% python3 -q
>>> import numpy as np
>>> from numpy import linalg as LA
>>> np.set_printoptions(suppress=True, linewidth=100)
>>> J = np.load("a.npy")
>>> print(J)
[[ 4  4  4  4  4  4  4]
 [ 4  8  8  8  8  8  8]
 [ 4  8 12 12 12 12 12]
 [ 4  8 12 16 16 16 16]
 [ 4  8 12 16 20 20 20]
 [ 4  8 12 16 20 24 24]
 [ 4  8 12 16 20 24 28]]
>>> rng = np.random.default_rng(65448)
>>> z = rng.permutation(7)
>>> print(z)
[4 6 5 2 0 3 1]
>>> B = J[z][:, z]
>>> print(round(LA.det(B), 1), np.round(LA.det(J[z]), 1))
16384.0 16384.0
>>> print(B)
[[20 20 20 12  4 16  8]
 [20 28 24 12  4 16  8]
 [20 24 24 12  4 16  8]
 [12 12 12 12  4 12  8]
 [ 4  4  4  4  4  4  4]
 [16 16 16 12  4 16  8]
 [ 8  8  8  8  4  8  8]]
>>> print(np.allclose(B, J))
False
>>> print(np.trace(B))
112
>>> m1 = np.load("out5.npy")
>>> print(m1)
[[-8 -1 -8 -9 -8  4  4]
 [ 9 -3  2  6 -2 -6 -4]
 [-1  3  2 -1  6  6  8]
 [ 2  7 -8 -5  5 -2 -1]
 [-1 -7  1  9  0  7 -8]]
>>> vec = np.array([1, 0, 0, 2, 1, 1, 1])
>>> target = J @ vec
>>> beta, lr = np.zeros(7), 1 / LA.norm(J, 2) ** 2
>>> for i in range(40):
...     beta -= lr * J.T @ (J @ beta - target)
...     if i % 10 == 0: print(i, round(LA.norm(J @ beta - target), 1))
... 
0 3.2
10 3.1
20 3.0
30 3.0
>>> print(beta.round(1))
[0.3 0.5 0.7 0.9 1.1 1.1 1.2]
>>> B = m1[0, 0] * m1[1:] - np.outer(m1[1:, 0], m1[0])
>>> print(B)
[[  0  33  56  33  88  12  -4]
 [  0 -25 -24  -1 -56 -44 -60]
 [  0 -54  80  58 -24   8   0]
 [  0  55 -16 -81  -8 -52  68]]
>>> print(np.round(m1[:, 0] / m1[0, 0], 1))
[ 1.  -1.1  0.1 -0.2  0.1]
>>> print(LA.matrix_rank(B), LA.matrix_rank(m1))
4 5
>>> arr = np.load("mat.npy")
>>> print(arr)
[[ 6  1  0  2 -2 -1]
 [ 1  2  2  0 -1  2]
 [ 0  2  2  1  1  0]
 [ 2  0  1  6  2 -2]
 [-2 -1  1  2 -2  3]
 [-1  2  0 -2  3 -6]]
>>> print(np.argsort(-LA.norm(arr, axis=0).round(6), kind="stable")[:3])
[5 3 0]
>>> print([round(float(x), 1) for x in LA.svd(arr, compute_uv=False)[:3]])
[8.6, 8.5, 5.5]
>>> z = rng.permutation(6)
>>> print(z)
[2 5 4 1 3 0]
>>> B = arr[z][:, z]
>>> print(np.diag(B))
[ 2 -6 -2  2  6  6]
>>> print(np.trace(B))
8
>>> print(round(LA.det(B), 1), round(LA.det(arr[z]), 1))
-80.0 80.0
>>> print(np.allclose(B, arr))
False
>>> M = np.load("x.npy")
>>> print(M)
[[-1. -1.  2. -1. -2. -1. -1.]
 [ 2.  0.  1. -2.  1.  3.  1.]
 [ 0.  2.  1.  1.  1.  3. -2.]
 [-2.  1.  0.  1.  1. -1. -1.]
 [-2.  0.  2.  2.  2.  1. -1.]
 [ 0.  0.  0.  0.  0.  9.  1.]
 [ 0.  0.  0.  0.  0.  4.  1.]]
>>> G = M.T @ M
>>> print((M @ M.T).shape)
(7, 7)
>>> print(LA.matrix_rank(G))
7
>>> print(np.round(LA.eigvalsh(G)[::-1], 1))
[120.9  31.4  12.    8.4   5.2   1.1   0.1]
>>> print(np.round(LA.svd(M, compute_uv=False) ** 2, 1))
[120.9  31.4  12.    8.4   5.2   1.1   0.1]
>>> print(np.diag(G))
[ 13.   6.  10.  11.  11. 118.  10.]
>>> B = LA.inv(M)
>>> print((np.abs(B) > 1e-9).astype(int))
[[1 1 1 1 1 1 1]
 [1 1 1 1 1 1 1]
 [1 1 1 1 1 1 1]
 [1 1 1 1 1 1 1]
 [1 1 1 1 1 1 1]
 [0 0 0 0 0 1 1]
 [0 0 0 0 0 1 1]]
>>> print(round(LA.det(M) * LA.det(B), 1))
1.0
>>> print(np.round(M @ B, 1) + 0)
[[1. 0. 0. 0. 0. 0. 0.]
 [0. 1. 0. 0. 0. 0. 0.]
 [0. 0. 1. 0. 0. 0. 0.]
 [0. 0. 0. 1. 0. 0. 0.]
 [0. 0. 0. 0. 1. 0. 0.]
 [0. 0. 0. 0. 0. 1. 0.]
 [0. 0. 0. 0. 0. 0. 1.]]
>>> print(B.round(1) + 0)
[[-0.1  0.   0.2 -0.5  0.1 -0.1 -0.1]
 [ 0.1  0.   0.4  0.3 -0.3 -0.8  1.6]
 [ 0.2  0.1  0.2 -0.2  0.2 -0.6  1.1]
 [-0.1 -0.4  0.2 -0.5  0.2 -0.3  0.7]
 [-0.2  0.3 -0.2  0.2  0.2  0.3 -0.8]
 [ 0.   0.   0.   0.   0.   0.2 -0.2]
 [ 0.   0.   0.   0.   0.  -0.8  1.8]]
>>> K = np.load("case6.npy")
>>> print(K)
[[ 1  0  0  0  0  0  0]
 [ 0  1  0  0  0  0  0]
 [ 1  1  1  0  0  0  0]
 [ 1  2  2  1  0  0  0]
 [ 1 -1  1  1  1  0  0]
 [-1 -2  1 -1  0  1  0]
 [ 1 -2  0  2  2 -2  1]]
>>> r0 = np.array([1, 0, 2, 0, 3, 3, 1])
>>> B = K + np.outer(r0, np.eye(7)[5])
>>> print(B)
[[ 1.  0.  0.  0.  0.  1.  0.]
 [ 0.  1.  0.  0.  0.  0.  0.]
 [ 1.  1.  1.  0.  0.  2.  0.]
 [ 1.  2.  2.  1.  0.  0.  0.]
 [ 1. -1.  1.  1.  1.  3.  0.]
 [-1. -2.  1. -1.  0.  4.  0.]
 [ 1. -2.  0.  2.  2. -1.  1.]]
>>> print(LA.matrix_rank(LA.inv(B) - LA.inv(K), tol=1e-8))
1
>>> print(round(LA.det(B) / LA.det(K), 1), np.round(1 + LA.solve(K, r0)[5], 1))
1.0 1.0
>>> print(LA.matrix_rank(B - K))
1
>>> U, s, Vh = LA.svd(K, full_matrices=False)
>>> print((s > 1e-8).sum())
7
>>> print(np.round(s / s[0], 1) + 0)
[1.  0.9 0.6 0.2 0.1 0.1 0. ]
>>> print(U.shape, s.shape, Vh.shape)
(7, 7) (7,) (7, 7)
>>> print(np.round(U.T @ U, 1) + 0)
[[1. 0. 0. 0. 0. 0. 0.]
 [0. 1. 0. 0. 0. 0. 0.]
 [0. 0. 1. 0. 0. 0. 0.]
 [0. 0. 0. 1. 0. 0. 0.]
 [0. 0. 0. 0. 1. 0. 0.]
 [0. 0. 0. 0. 0. 1. 0.]
 [0. 0. 0. 0. 0. 0. 1.]]
>>> print(np.allclose(U * s @ Vh, K))
True
>>> print(np.round(Vh @ Vh.T, 1) + 0)
[[1. 0. 0. 0. 0. 0. 0.]
 [0. 1. 0. 0. 0. 0. 0.]
 [0. 0. 1. 0. 0. 0. 0.]
 [0. 0. 0. 1. 0. 0. 0.]
 [0. 0. 0. 0. 1. 0. 0.]
 [0. 0. 0. 0. 0. 1. 0.]
 [0. 0. 0. 0. 0. 0. 1.]]
>>> print(np.round(np.cumsum(s ** 2) / np.sum(s ** 2), 1))
[0.5 0.8 1.  1.  1.  1.  1. ]
>>> print(np.round(np.abs(Vh[0]), 1))
[0.3 0.5 0.1 0.5 0.5 0.4 0.2]
>>> print(np.round(np.sqrt((s ** 2).sum()), 1), round(LA.norm(K), 1))
6.8 6.8
>>> B = K + rng.integers(-2, 3, (7, 6)) @ rng.integers(-2, 3, (6, 7))
>>> print(B)
[[  1 -10  -4  14   2   1   3]
 [  0   9   4   4  -9  -9  -2]
 [ 11  -2   6   9   9  -5   6]
 [  4   7   7   8  -3  -8   2]
 [  6   4   5   5   2   1   5]
 [ -3   2   2 -14   0   4  -3]
 [  9  -9   2  12  13  -7   7]]
>>> print(B - K)
[[  0 -10  -4  14   2   1   3]
 [  0   8   4   4  -9  -9  -2]
 [ 10  -3   5   9   9  -5   6]
 [  3   5   5   7  -3  -8   2]
 [  5   5   4   4   1   1   5]
 [ -2   4   1 -13   0   3  -3]
 [  8  -7   2  10  11  -5   6]]
>>> print(np.round(LA.svd(B - K, compute_uv=False), 1) + 0)
[33.1 21.5 15.4  7.2  1.2  0.8  0. ]
>>> data = np.loadtxt("m.csv", delimiter=",")
>>> print(data.round(1))
[[  3.6  -3.4 -19.4]
 [  2.5   8.4 -18. ]
 [ -3.6  12.6  15.1]
 [  3.    4.8 -19.2]
 [  0.8  16.1 -11.8]
 [ -1.1 -15.2  12.9]
 [ -2.5  19.1   5.6]
 [  3.3 -15.9 -11.7]
 [ -2.4  -8.6  17.9]
 [ -2.   19.7   2.6]
 [  2.  -19.7  -2.6]
 [  1.7 -19.9  -1. ]
 [  1.2 -19.8   2.3]
 [ -3.6   3.4  19.4]
 [  1.5  13.5 -14.6]
 [  3.5  -1.8 -19.6]
 [ -0.2  18.7  -7. ]
 [  2.  -19.7  -2.6]]
>>> B = data / LA.norm(data, axis=1, keepdims=True)
>>> G = B @ B.T
>>> print(np.argwhere(np.triu(np.abs(G) > 0.95, 1)))
[[ 0 13]
 [ 0 15]
 [ 1  3]
 [ 1  8]
 [ 1 14]
 [ 2  7]
 [ 3  8]
 [ 4  5]
 [ 4 14]
 [ 4 16]
 [ 5 14]
 [ 6  9]
 [ 6 10]
 [ 6 11]
 [ 6 17]
 [ 8 14]
 [ 9 10]
 [ 9 11]
 [ 9 12]
 [ 9 17]
 [10 11]
 [10 12]
 [10 17]
 [11 12]
 [11 17]
 [12 16]
 [12 17]
 [13 15]]
>>> print(round(float(np.degrees(np.arccos(np.clip(G[8, 16], -1, 1)))), 1))
135.7
>>> dist = LA.norm(data[:, None] - data[None], axis=-1)
>>> print((dist + 1e9 * np.eye(18)).round(6).argmin(axis=1))
[15  3 13  1 14  8  9 10  5  6 17 17 11  2  4  0  4 10]
>>> print(dist[:5, :5].round(1))
[[ 0.  12.  38.7  8.3 21.2]
 [12.   0.  33.9  3.8 10. ]
 [38.7 33.9  0.  35.7 27.5]
 [ 8.3  3.8 35.7  0.  13.6]
 [21.2 10.  27.5 13.6  0. ]]
>>> print(LA.matrix_rank(dist ** 2))
3
>>> print(dist.mean(axis=1).argmax())
13
>>> print(np.flatnonzero(dist[6] < dist.mean() / 2))
[2 6 9]
>>> print(np.round(LA.norm(data - data.mean(axis=0), axis=1), 1))
[17.  17.6 22.6 17.3 18.8 21.7 21.4 18.  22.5 21.  19.4 19.6 20.1 23.  18.3 17.  19.6 19.4]
>>> A = np.loadtxt("test8.csv", delimiter=",")
>>> print(A)
[[0. 1. 0. 0.]
 [0. 0. 0. 1.]
 [0. 0. 1. 0.]
 [1. 0. 0. 0.]]
>>> vec = np.array([0, -1, 0, 0])
>>> print(A @ vec)
[-1.  0.  0.  0.]
>>> print(LA.norm(A @ vec) <= LA.norm(A, 2) * LA.norm(vec) + 1e-9)
True
>>> print((A * vec).sum(axis=1))
[-1.  0.  0.  0.]
>>> print(np.einsum("ij,j->i", A, vec))
[-1.  0.  0.  0.]
>>> F = np.loadtxt("block12.csv", delimiter=",")
>>> print(F)
[[ 0.6  1.1 -1.6  2. ]
 [ 0.7  1.1 -1.7  1.9]
 [ 0.2  0.3  0.2  0.6]]
>>> B = F + rng.integers(-2, 3, (3, 1)) @ rng.integers(-2, 3, (1, 4))
>>> print(B.round(1))
[[-1.4 -0.9 -1.6  0. ]
 [ 4.7  5.1 -1.7  5.9]
 [-1.8 -1.7  0.2 -1.4]]
>>> print(LA.matrix_rank(B - F, tol=1e-8))
1
>>> print(np.abs(B - F).sum(axis=1))
[ 6. 12.  6.]
